% python3 -q
>>> import numpy as np
>>> np.set_printoptions(precision=2, suppress=True, linewidth=140)
>>> rnd = lambda a: np.round(a, 2) + 0
>>> A = np.load("mat.npy")
>>> A
array([[  8,   7,   4,   8,   6,   7,   1,   7,   0,   4,   4],
       [  0,   4,   6,   2,   5,   2,   9,   1,   0,   9,   0],
       [  0,   1,   2,   2,   1,   2,   9,   3,   5,   0,   7],
       [  8,  -1,  -8,   4,  -4,   3, -17,   5,   0, -14,   4]])
>>> rank = np.linalg.matrix_rank(A)
>>> rank
np.int64(3)
>>> null = np.linalg.svd(A)[2][rank:].T
>>> null.shape
(11, 8)
>>> X = np.load("layer14.npy")
>>> X
array([[ 0.58, -0.45,  0.65,  2.93, -0.23, -0.2 ,  0.51,  0.01, -0.07, -1.79],
       [ 0.9 , -0.18,  1.14, -1.12,  0.25, -0.38,  0.25, -0.37,  0.01,  0.23],
       [-0.72, -1.25,  0.47,  3.34,  0.18,  0.08, -0.23,  0.02,  0.04,  0.62],
       [-0.25, -0.34,  1.41,  3.98, -0.08, -0.09,  0.03, -0.22,  0.11,  0.11],
       [-0.6 ,  0.47, -0.1 ,  1.48,  0.26,  0.69,  0.16, -0.66,  0.1 ,  0.35],
       [-1.59, -3.94,  1.65, -3.63, -0.06, -1.24,  0.12,  0.03, -0.19,  0.17],
       [ 2.51, -1.81,  2.2 , -3.45,  0.01,  0.03,  0.27,  0.34,  0.12,  0.17],
       [ 2.24, -0.06,  0.11,  0.51, -0.19,  0.57, -0.27,  0.63, -0.05,  1.01],
       [-0.07,  0.1 , -1.17,  0.95, -0.04, -0.82,  0.24,  0.4 , -0.14, -0.66],
       [ 0.12, -1.15,  0.62,  1.54, -0.06,  0.28,  0.18,  0.07,  0.03, -0.33],
       [ 3.52, -2.73, -0.5 ,  2.19,  0.06,  0.43,  0.29, -0.4 , -0.11, -0.2 ],
       [ 2.87,  1.28,  0.49,  0.26,  0.04, -0.13, -0.21, -0.48, -0.02,  1.02],
       [ 0.97,  2.83, -1.12, -4.14,  0.08,  0.53, -0.32, -0.12,  0.01, -1.26],
       [ 2.14,  2.01,  1.88, -1.99,  0.39,  0.47,  0.  , -0.11,  0.15,  0.44],
       [ 0.54,  1.2 , -1.45, -1.15, -0.11,  1.39, -0.07, -0.22,  0.08, -1.  ],
       [ 1.27, -0.66,  0.18, -0.69,  0.04,  0.36,  0.15, -0.03,  0.26, -0.53],
       [-2.24,  0.22, -1.49, -0.4 , -0.18, -0.89, -0.38,  0.06, -0.2 , -0.16],
       [-2.  , -1.66, -1.09, -2.28,  0.06, -0.02, -0.21, -0.3 ,  0.2 , -0.35],
       [ 1.35, -2.59, -0.69, -1.34, -0.24,  0.09,  0.42, -0.2 ,  0.  ,  0.1 ],
       [-3.36, -0.97,  0.3 , -6.67, -0.28, -0.15,  0.14, -0.55,  0.18,  0.55],
       [-4.67,  2.37,  1.22,  4.15, -0.11,  0.35,  0.09,  0.06,  0.1 ,  0.09],
       [-1.94,  0.72, -0.51, -2.75,  0.1 , -0.93,  0.2 ,  0.16,  0.03, -0.05],
       [-1.96,  3.27,  0.34,  0.68,  0.13,  0.11,  0.32, -0.01,  0.2 ,  0.49],
       [ 2.61, -1.46, -0.05,  2.51,  0.06,  0.34, -0.33, -0.05,  0.1 , -0.77],
       [-4.56, -1.  ,  1.79, -1.27, -0.09, -0.65, -0.02,  0.72, -0.05,  1.27],
       [ 2.11,  1.87,  1.41,  0.57, -0.19, -0.34,  0.06,  0.19, -0.01,  0.14],
       [-4.68,  1.17, -1.53,  5.5 , -0.08,  0.59, -0.08, -0.48,  0.1 , -0.19],
       [ 4.23,  3.37, -0.06,  1.16, -0.16,  0.35,  0.23,  0.71, -0.1 ,  0.15],
       [ 0.95, -1.38, -0.33, -2.15, -0.03, -0.24, -0.39,  0.27, -0.12, -0.05],
       [ 1.12, -0.46, -1.98,  2.59,  0.17,  0.15, -0.17, -0.26,  0.16, -0.37],
       [-1.43,  0.71, -0.28, -2.34, -0.4 ,  0.32,  0.02,  0.13,  0.08,  0.62],
       [ 0.33, -0.68,  1.54, -2.8 ,  0.19,  0.37,  0.03,  0.55, -0.19,  0.33],
       [ 2.4 , -0.76, -2.42,  2.68,  0.06, -0.11, -0.24, -0.57,  0.24, -1.07],
       [ 1.22, -0.37,  0.54,  6.32,  0.02, -0.28,  0.52,  0.69, -0.02, -0.92],
       [-2.05,  1.12,  0.55,  1.82, -0.27,  0.55, -0.01,  0.43,  0.12,  0.35],
       [ 1.11,  1.2 ,  1.02,  1.85,  0.23, -0.68,  0.16,  0.02,  0.16,  0.56],
       [-0.95, -0.58,  0.12,  0.07,  0.11,  0.4 ,  0.22,  0.52,  0.14, -0.79],
       [-2.32, -2.7 , -0.15, -1.27, -0.16, -0.98, -0.29,  0.24,  0.14, -0.4 ],
       [ 2.29,  1.52,  1.15,  0.62,  0.14, -0.77, -0.54,  0.14,  0.26, -0.65],
       [-1.04,  2.38,  0.28,  7.61,  0.32, -0.56,  0.49,  0.13, -0.12, -0.41],
       [ 3.58, -0.25,  0.54,  1.57, -0.21, -0.87, -0.23, -0.14,  0.02, -0.76]])
>>> Xs = X - X.mean(axis=0)
>>> Uu, sigma, Vt = np.linalg.svd(Xs, full_matrices=False)
>>> np.abs(Vt[0]).argmax()
np.int64(3)
>>> (np.sign(Uu[:, 0]) == np.sign(Uu[0, 0])).astype(int)
array([1, 0, 1, 1, 1, 0, 0, 1, 1, 1, 1, 1, 0, 0, 0, 0, 0, 0, 0, 0, 1, 0, 1, 1, 0, 1, 1, 1, 0, 1, 0, 0, 1, 1, 1, 1, 0, 0, 1, 1, 1])
>>> Xs = (X - X.mean(axis=0)) / X.std(axis=0)
>>> rnd(Xs.std(axis=0))
array([1., 1., 1., 1., 1., 1., 1., 1., 1., 1.])
>>> np.argwhere(np.abs(Xs) > 2)
array([[ 0,  9],
       [ 5,  1],
       [ 5,  5],
       [13,  4],
       [14,  5],
       [19,  3],
       [20,  0],
       [24,  0],
       [24,  9],
       [26,  0],
       [27,  1],
       [30,  4],
       [32,  2],
       [33,  3],
       [38,  6],
       [39,  3]])
>>> c = np.linalg.lstsq(np.delete(Xs, 1, axis=1), Xs[:, 1])[0]
>>> np.abs(c).argmax()
np.int64(2)
>>> rnd(c)
array([-0.02, -0.05,  0.23,  0.14,  0.22, -0.02,  0.18,  0.12,  0.11])
>>> arr = np.loadtxt("out4.csv", delimiter=",")
>>> arr
array([[ 1.,  3., -1., -2., -1.,  2.,  0.],
       [-2., -2., -1.,  1., -1.,  3.,  0.],
       [-3., -3., -3., -1.,  3.,  2., -3.],
       [ 7.,  9.,  2., -5.,  2., -7.,  0.]])
>>> np.linalg.cond(arr) > 100
np.True_
>>> print([round(float(x), 2) for x in np.linalg.svd(arr, compute_uv=False)[:3]])
[15.85, 5.69, 4.31]
>>> rank = np.linalg.matrix_rank(arr)
>>> rank
np.int64(3)
>>> null = np.linalg.svd(arr)[2][rank:].T
>>> null.shape
(7, 4)
>>> print(rnd(null @ null.T))
[[ 0.73 -0.34 -0.13  0.1   0.06  0.21 -0.1 ]
 [-0.34  0.39  0.01  0.32  0.13 -0.03 -0.06]
 [-0.13  0.01  0.72 -0.21  0.14  0.27 -0.21]
 [ 0.1   0.32 -0.21  0.62  0.18  0.07 -0.2 ]
 [ 0.06  0.13  0.14  0.18  0.51  0.28  0.31]
 [ 0.21 -0.03  0.27  0.07  0.28  0.28  0.  ]
 [-0.1  -0.06 -0.21 -0.2   0.31  0.    0.74]]
>>> print([int(np.linalg.matrix_rank(np.delete(arr, i, axis=0))) for i in range(4)])
[3, 3, 2, 3]
>>> np.linalg.matrix_rank(arr.T @ arr), np.linalg.matrix_rank(arr @ arr.T)
(np.int64(3), np.int64(3))
>>> [int(np.linalg.matrix_rank(arr[:i])) for i in range(1, len(arr) + 1)]
[1, 2, 3, 3]
>>> Uu, sigma, Vt = np.linalg.svd(arr)
>>> evecs = Vt[:(sigma > 1e-8).sum()]
>>> rng = np.random.default_rng(714)
>>> x0 = arr[0] + 5 * arr[2] + rng.integers(2) * np.eye(7)[4]
>>> x0
array([-14., -12., -16.,  -7.,  15.,  12., -15.])
>>> np.linalg.matrix_rank(np.vstack([arr, x0]))
np.int64(4)
>>> Uu, sigma, Vt = np.linalg.svd(arr)
>>> np.argmax(sigma[:-1] / (sigma[1:] + 1e-6)) + 1
np.int64(3)
>>> M2 = Uu[:, :3] @ np.diag(sigma[:3]) @ Vt[:3]
>>> print(rnd(np.abs(arr - M2).max()))
0.0
>>> rnd(np.linalg.norm(arr - M2, 2)), rnd(sigma[3])
(np.float64(0.0), np.float64(0.0))
>>> np.linalg.matrix_rank(M2)
np.int64(3)
>>> rnd(np.linalg.norm(arr - M2) / np.linalg.norm(arr))
np.float64(0.0)
>>> mat = np.loadtxt("data.csv", delimiter=",")
>>> mat
array([[ 1.,  1.,  2., -2.,  0.,  2.,  0.,  2.,  1., -1., -2.,  1.],
       [ 1.,  1.,  1.,  2., -2.,  0.,  2.,  0.,  2.,  1., -1., -2.],
       [-2.,  1.,  1.,  1.,  2., -2.,  0.,  2.,  0.,  2.,  1., -1.],
       [-1., -2.,  1.,  1.,  1.,  2., -2.,  0.,  2.,  0.,  2.,  1.],
       [ 1., -1., -2.,  1.,  1.,  1.,  2., -2.,  0.,  2.,  0.,  2.],
       [ 2.,  1., -1., -2.,  1.,  1.,  1.,  2., -2.,  0.,  2.,  0.],
       [ 0.,  2.,  1., -1., -2.,  1.,  1.,  1.,  2., -2.,  0.,  2.],
       [ 2.,  0.,  2.,  1., -1., -2.,  1.,  1.,  1.,  2., -2.,  0.],
       [ 0.,  2.,  0.,  2.,  1., -1., -2.,  1.,  1.,  1.,  2., -2.],
       [-2.,  0.,  2.,  0.,  2.,  1., -1., -2.,  1.,  1.,  1.,  2.],
       [ 2., -2.,  0.,  2.,  0.,  2.,  1., -1., -2.,  1.,  1.,  1.],
       [ 1.,  2., -2.,  0.,  2.,  0.,  2.,  1., -1., -2.,  1.,  1.]])
>>> x0 = np.array([0, 0, 0, -3, -2, -1, 2, 0, 3, 2, -1, 3])
>>> print((mat * x0).sum(axis=1))
[ 10.   5.  -5.  -4.   8.  -3.  16.  12. -14.   3.  -8.  -5.]
>>> (mat @ x0).argmax()
np.int64(6)
>>> print(mat @ (2 * x0))
[ 20.  10. -10.  -8.  16.  -6.  32.  24. -28.   6. -16. -10.]
>>> mat * x0
array([[ 0.,  0.,  0.,  6., -0., -2.,  0.,  0.,  3., -2.,  2.,  3.],
       [ 0.,  0.,  0., -6.,  4., -0.,  4.,  0.,  6.,  2.,  1., -6.],
       [-0.,  0.,  0., -3., -4.,  2.,  0.,  0.,  0.,  4., -1., -3.],
       [-0., -0.,  0., -3., -2., -2., -4.,  0.,  6.,  0., -2.,  3.],
       [ 0., -0., -0., -3., -2., -1.,  4., -0.,  0.,  4., -0.,  6.],
       [ 0.,  0., -0.,  6., -2., -1.,  2.,  0., -6.,  0., -2.,  0.],
       [ 0.,  0.,  0.,  3.,  4., -1.,  2.,  0.,  6., -4., -0.,  6.],
       [ 0.,  0.,  0., -3.,  2.,  2.,  2.,  0.,  3.,  4.,  2.,  0.],
       [ 0.,  0.,  0., -6., -2.,  1., -4.,  0.,  3.,  2., -2., -6.],
       [-0.,  0.,  0., -0., -4., -1., -2., -0.,  3.,  2., -1.,  6.],
       [ 0., -0.,  0., -6., -0., -2.,  2., -0., -6.,  2., -1.,  3.],
       [ 0.,  0., -0., -0., -4., -0.,  4.,  0., -3., -4., -1.,  3.]])
>>> print(np.linalg.norm(mat @ x0) <= np.linalg.norm(mat, 2) * np.linalg.norm(x0) + 1e-9)
True
>>> print(mat @ np.eye(12)[0])
[ 1.  1. -2. -1.  1.  2.  0.  2.  0. -2.  2.  1.]
>>> u, r1 = mat[9], mat[8]
>>> u @ r1
np.float64(1.0)
>>> p = (u @ r1) / (u @ u) * u
>>> np.linalg.matrix_rank(np.outer(u, r1))
np.int64(1)
>>> np.outer(u, r1)
array([[-0., -4., -0., -4., -2.,  2.,  4., -2., -2., -2., -4.,  4.],
       [ 0.,  0.,  0.,  0.,  0., -0., -0.,  0.,  0.,  0.,  0., -0.],
       [ 0.,  4.,  0.,  4.,  2., -2., -4.,  2.,  2.,  2.,  4., -4.],
       [ 0.,  0.,  0.,  0.,  0., -0., -0.,  0.,  0.,  0.,  0., -0.],
       [ 0.,  4.,  0.,  4.,  2., -2., -4.,  2.,  2.,  2.,  4., -4.],
       [ 0.,  2.,  0.,  2.,  1., -1., -2.,  1.,  1.,  1.,  2., -2.],
       [-0., -2., -0., -2., -1.,  1.,  2., -1., -1., -1., -2.,  2.],
       [-0., -4., -0., -4., -2.,  2.,  4., -2., -2., -2., -4.,  4.],
       [ 0.,  2.,  0.,  2.,  1., -1., -2.,  1.,  1.,  1.,  2., -2.],
       [ 0.,  2.,  0.,  2.,  1., -1., -2.,  1.,  1.,  1.,  2., -2.],
       [ 0.,  2.,  0.,  2.,  1., -1., -2.,  1.,  1.,  1.,  2., -2.],
       [ 0.,  4.,  0.,  4.,  2., -2., -4.,  2.,  2.,  2.,  4., -4.]])
>>> rnd(np.linalg.norm(u + r1) ** 2 + np.linalg.norm(u - r1) ** 2)
np.float64(100.0)
>>> rnd(np.fft.fft(mat[0]))
array([ 5.  +0.j  , -1.23-1.6j ,  6.5 -4.33j,  2.  -1.j  , -5.5 +4.33j,  2.23+3.6j , -1.  +0.j  ,  2.23-3.6j , -5.5 -4.33j,  2.  +1.j  ,
        6.5 +4.33j, -1.23+1.6j ])
>>> print(np.allclose(mat @ mat.T, mat.T @ mat))
True
>>> print((mat @ mat)[0])
[  7.  18.   1.  -4.   1. -14.   9.  18.   0.   4.  -5. -10.]
>>> print(rnd(np.sort(np.abs(np.fft.fft(mat[0])))), rnd(np.sort(np.linalg.svd(mat, compute_uv=False))))
[1.   2.02 2.02 2.24 2.24 4.23 4.23 5.   7.   7.   7.81 7.81] [1.   2.02 2.02 2.24 2.24 4.23 4.23 5.   7.   7.   7.81 7.81]
>>> np.allclose(mat @ mat.T, mat.T @ mat)
True
>>> rnd(np.linalg.matrix_power(mat, 2))
array([[  7.,  18.,   1.,  -4.,   1., -14.,   9.,  18.,   0.,   4.,  -5., -10.],
       [-10.,   7.,  18.,   1.,  -4.,   1., -14.,   9.,  18.,   0.,   4.,  -5.],
       [ -5., -10.,   7.,  18.,   1.,  -4.,   1., -14.,   9.,  18.,   0.,   4.],
       [  4.,  -5., -10.,   7.,  18.,   1.,  -4.,   1., -14.,   9.,  18.,   0.],
       [  0.,   4.,  -5., -10.,   7.,  18.,   1.,  -4.,   1., -14.,   9.,  18.],
       [ 18.,   0.,   4.,  -5., -10.,   7.,  18.,   1.,  -4.,   1., -14.,   9.],
       [  9.,  18.,   0.,   4.,  -5., -10.,   7.,  18.,   1.,  -4.,   1., -14.],
       [-14.,   9.,  18.,   0.,   4.,  -5., -10.,   7.,  18.,   1.,  -4.,   1.],
       [  1., -14.,   9.,  18.,   0.,   4.,  -5., -10.,   7.,  18.,   1.,  -4.],
       [ -4.,   1., -14.,   9.,  18.,   0.,   4.,  -5., -10.,   7.,  18.,   1.],
       [  1.,  -4.,   1., -14.,   9.,  18.,   0.,   4.,  -5., -10.,   7.,  18.],
       [ 18.,   1.,  -4.,   1., -14.,   9.,  18.,   0.,   4.,  -5., -10.,   7.]])
>>> rnd(np.abs(np.linalg.eigvals(mat)).max())
np.float64(7.81)
>>> rnd(np.sort(np.abs(np.linalg.eigvals(mat))))
array([1.  , 2.02, 2.02, 2.24, 2.24, 4.23, 4.23, 5.  , 7.  , 7.  , 7.81, 7.81])
>>> mat @ mat
array([[  7.,  18.,   1.,  -4.,   1., -14.,   9.,  18.,   0.,   4.,  -5., -10.],
       [-10.,   7.,  18.,   1.,  -4.,   1., -14.,   9.,  18.,   0.,   4.,  -5.],
       [ -5., -10.,   7.,  18.,   1.,  -4.,   1., -14.,   9.,  18.,   0.,   4.],
       [  4.,  -5., -10.,   7.,  18.,   1.,  -4.,   1., -14.,   9.,  18.,   0.],
       [  0.,   4.,  -5., -10.,   7.,  18.,   1.,  -4.,   1., -14.,   9.,  18.],
       [ 18.,   0.,   4.,  -5., -10.,   7.,  18.,   1.,  -4.,   1., -14.,   9.],
       [  9.,  18.,   0.,   4.,  -5., -10.,   7.,  18.,   1.,  -4.,   1., -14.],
       [-14.,   9.,  18.,   0.,   4.,  -5., -10.,   7.,  18.,   1.,  -4.,   1.],
       [  1., -14.,   9.,  18.,   0.,   4.,  -5., -10.,   7.,  18.,   1.,  -4.],
       [ -4.,   1., -14.,   9.,  18.,   0.,   4.,  -5., -10.,   7.,  18.,   1.],
       [  1.,  -4.,   1., -14.,   9.,  18.,   0.,   4.,  -5., -10.,   7.,  18.],
       [ 18.,   1.,  -4.,   1., -14.,   9.,  18.,   0.,   4.,  -5., -10.,   7.]])
>>> x0 = np.array([0, 2, 5, -5, 1, 0, -4, 4, 3, 2, -3, -4])
>>> y = mat @ x0
>>> c, lr = np.zeros(12), 1 / np.linalg.norm(mat, 2) ** 2
>>> for i in range(6):
...     c -= lr * mat.T @ (mat @ c - y)
...     if i % 1 == 0: print(i, round(np.linalg.norm(mat @ c - y), 2))
... 
0 20.3
1 14.75
2 11.53
3 9.36
4 7.85
5 6.78
>>> rnd(c)
array([-0.76,  1.84,  5.28, -3.56,  0.01, -0.87, -3.7 ,  4.6 ,  2.26,  1.01, -2.47, -2.68])
